>>> import numpy as np
>>> np.set_printoptions(suppress=True, linewidth=160)
>>> def tidy(a):
...     return np.round(a, 2) + 0
... 
>>> m1 = np.load("test15.npy")
>>> m1
array([[1.  , 0.9 , 0.81, 0.73],
       [0.9 , 1.  , 0.9 , 0.81],
       [0.81, 0.9 , 1.  , 0.9 ],
       [0.73, 0.81, 0.9 , 1.  ]])
>>> [round(float(x), 2) for x in np.linalg.svd(m1, compute_uv=False)[:3]]
[3.53, 0.31, 0.1]
>>> np.linalg.matrix_rank(m1, rtol=0.1)
np.int64(1)
>>> ang = np.radians(15)
>>> r_ = np.eye(4)
>>> r_[1, 1] = r_[3, 3] = np.cos(ang)
>>> r_[1, 3], r_[3, 1] = -np.sin(ang), np.sin(ang)
>>> print(tidy(r_))
[[ 1.    0.    0.    0.  ]
 [ 0.    0.97  0.   -0.26]
 [ 0.    0.    1.    0.  ]
 [ 0.    0.26  0.    0.97]]
>>> M2 = m1 @ r_.T
>>> tidy(np.abs(M2 - m1).max(axis=0))
array([0.  , 0.29, 0.  , 0.23])
>>> tidy(np.linalg.svd(m1, compute_uv=False)), tidy(np.linalg.svd(M2, compute_uv=False))
(array([3.53, 0.31, 0.1 , 0.06]), array([3.53, 0.31, 0.1 , 0.06]))
>>> tidy(np.linalg.det(r_)), tidy(np.trace(r_))
(np.float64(1.0), np.float64(3.93))
>>> tidy(M2)
array([[1.  , 0.68, 0.81, 0.94],
       [0.9 , 0.76, 0.9 , 1.04],
       [0.81, 0.64, 1.  , 1.1 ],
       [0.73, 0.52, 0.9 , 1.18]])
>>> np.allclose(np.linalg.norm(m1, axis=1), np.linalg.norm(M2, axis=1))
True
>>> print(np.trace(m1))
4.0
>>> print(np.allclose(m1, m1.T))
True
>>> (m1 + m1.T) / 2
array([[1.  , 0.9 , 0.81, 0.73],
       [0.9 , 1.  , 0.9 , 0.81],
       [0.81, 0.9 , 1.  , 0.9 ],
       [0.73, 0.81, 0.9 , 1.  ]])
>>> ev, evecs = np.linalg.eigh(m1)
>>> tidy(evecs.T @ m1 @ evecs)
array([[0.06, 0.  , 0.  , 0.  ],
       [0.  , 0.1 , 0.  , 0.  ],
       [0.  , 0.  , 0.31, 0.  ],
       [0.  , 0.  , 0.  , 3.53]])
>>> tidy(ev)
array([0.06, 0.1 , 0.31, 3.53])
>>> np.abs(evecs[:, -1]).round(6).argmax()
np.int64(1)
>>> tidy(np.linalg.svd(m1, compute_uv=False))
array([3.53, 0.31, 0.1 , 0.06])
>>> (ev > 1e-8).sum(), (ev < -1e-8).sum()
(np.int64(4), np.int64(0))
>>> np.unique(ev.round(6) + 0, return_counts=True)[1]
array([1, 1, 1, 1])
>>> tidy(ev.sum()), np.trace(m1)
(np.float64(4.0), np.float64(4.0))
>>> tidy(evecs @ np.diag(ev) @ evecs.T)
array([[1.  , 0.9 , 0.81, 0.73],
       [0.9 , 1.  , 0.9 , 0.81],
       [0.81, 0.9 , 1.  , 0.9 ],
       [0.73, 0.81, 0.9 , 1.  ]])
>>> print(tidy(np.abs(evecs[:, -1])))
[0.49 0.51 0.51 0.49]
>>> M2 = np.array([[1, 2, 1, -1, -3, 0, -3, -2],
...     [-3, 1, 3, 3, -1, 3, -3, -3],
...     [-1, 0, 0, 2, 2, -1, 2, 0],
...     [0, 3, 3, 1, -1, -1, -2, 0],
...     [1, 3, -2, -3, 1, 0, 2, 2],
...     [-2, -3, 0, -2, -1, 3, -3, 3],
...     [3, -3, -2, 0, 3, -1, -3, -1],
...     [-1, 1, 1, 2, 3, 1, 2, 0]])
>>> W0 = M2 - M2.T
>>> W0
array([[ 0,  5,  2, -1, -4,  2, -6, -1],
       [-5,  0,  3,  0, -4,  6,  0, -4],
       [-2, -3,  0, -1,  4, -1,  4, -1],
       [ 1,  0,  1,  0,  2,  1, -2, -2],
       [ 4,  4, -4, -2,  0,  1, -1, -1],
       [-2, -6,  1, -1, -1,  0, -2,  2],
       [ 6,  0, -4,  2,  1,  2,  0, -3],
       [ 1,  4,  1,  2,  1, -2,  3,  0]])
>>> M2 = np.linalg.inv(W0)
>>> tidy(np.linalg.inv(M2))
array([[ 0.,  5.,  2., -1., -4.,  2., -6., -1.],
       [-5.,  0.,  3.,  0., -4.,  6.,  0., -4.],
       [-2., -3.,  0., -1.,  4., -1.,  4., -1.],
       [ 1.,  0.,  1.,  0.,  2.,  1., -2., -2.],
       [ 4.,  4., -4., -2.,  0.,  1., -1., -1.],
       [-2., -6.,  1., -1., -1.,  0., -2.,  2.],
       [ 6.,  0., -4.,  2.,  1.,  2.,  0., -3.],
       [ 1.,  4.,  1.,  2.,  1., -2.,  3.,  0.]])
>>> np.allclose(M2, W0.T)
False
>>> tidy(np.linalg.det(W0) * np.linalg.det(M2))
np.float64(1.0)
>>> tidy(np.linalg.slogdet(W0)[0])
np.float64(1.0)
>>> x0 = np.array([-2, -8, 3, 6, 5, 8, -5, 2])
>>> tidy(np.linalg.svd(W0, compute_uv=False))
array([12.54, 12.54,  7.68,  7.68,  3.92,  3.92,  0.44,  0.44])
>>> O = np.linalg.solve(np.eye(8) - W0, np.eye(8) + W0)
>>> tidy(np.linalg.det(O))
np.float64(1.0)
>>> X = np.load("data.npy")
>>> print(X)
[[ 0 -4 -2 -1 -3  4]
 [-4  0 -4 -2 -1 -3]
 [-2 -4  0 -4 -2 -1]
 [-1 -2 -4  0 -4 -2]
 [-3 -1 -2 -4  0 -4]
 [ 4 -3 -1 -2 -4  0]]
>>> rng = np.random.default_rng(31)
>>> z = rng.permutation(6)
>>> z
array([4, 2, 1, 5, 3, 0])
>>> M2 = X[z][:, z]
>>> tidy(np.sort(np.abs(np.linalg.eigvals(M2))))
array([ 0.4 ,  1.66,  4.43,  5.02,  9.03, 11.69])
>>> np.trace(M2)
np.int64(0)
>>> tidy(np.linalg.det(M2)), tidy(np.linalg.det(X[z]))
(np.float64(1575.0), np.float64(1575.0))
>>> x0 = np.array([-3, -2, 1, -2, -1, -2, -2, -1])
>>> print(W0 * x0)
[[  0 -10   2   2   4  -4  12   1]
 [ 15   0   3   0   4 -12   0   4]
 [  6   6   0   2  -4   2  -8   1]
 [ -3   0   1   0  -2  -2   4   2]
 [-12  -8  -4   4   0  -2   2   1]
 [  6  12   1   2   1   0   4  -2]
 [-18   0  -4  -4  -1  -4   0   3]
 [ -3  -8   1  -4  -1   4  -6   0]]
>>> print((W0 * x0).sum(axis=1))
[  7  14   5   0 -19  24 -28 -17]
>>> print(np.sign((W0 @ x0).round(6)))
[ 1  1  1  0 -1  1 -1 -1]
>>> ev, evecs = np.linalg.eigh(X)
>>> (ev > 1e-8).sum(), (ev < -1e-8).sum()
(np.int64(4), np.int64(2))
>>> tidy(ev.sum()), np.trace(X)
(np.float64(0.0), np.int64(0))
>>> tidy(evecs @ np.diag(ev) @ evecs.T)
array([[ 0., -4., -2., -1., -3.,  4.],
       [-4.,  0., -4., -2., -1., -3.],
       [-2., -4.,  0., -4., -2., -1.],
       [-1., -2., -4.,  0., -4., -2.],
       [-3., -1., -2., -4.,  0., -4.],
       [ 4., -3., -1., -2., -4.,  0.]])
>>> tidy(ev)
array([-11.69,  -4.43,   0.4 ,   1.66,   5.02,   9.03])
>>> tidy(np.linalg.eigvalsh(X + 2 * np.eye(6)))
array([-9.69, -2.43,  2.4 ,  3.66,  7.02, 11.03])
>>> np.unique(ev.round(6) + 0, return_counts=True)[1]
array([1, 1, 1, 1, 1, 1])
>>> tidy(np.linalg.eigvalsh(X @ X))
array([  0.16,   2.75,  19.6 ,  25.23,  81.59, 136.66])
>>> tidy(evecs.T @ X @ evecs)
array([[-11.69,   0.  ,   0.  ,   0.  ,   0.  ,   0.  ],
       [  0.  ,  -4.43,   0.  ,   0.  ,   0.  ,   0.  ],
       [  0.  ,   0.  ,   0.4 ,   0.  ,   0.  ,   0.  ],
       [  0.  ,   0.  ,   0.  ,   1.66,   0.  ,   0.  ],
       [  0.  ,   0.  ,   0.  ,   0.  ,   5.02,   0.  ],
       [  0.  ,   0.  ,   0.  ,   0.  ,   0.  ,   9.03]])
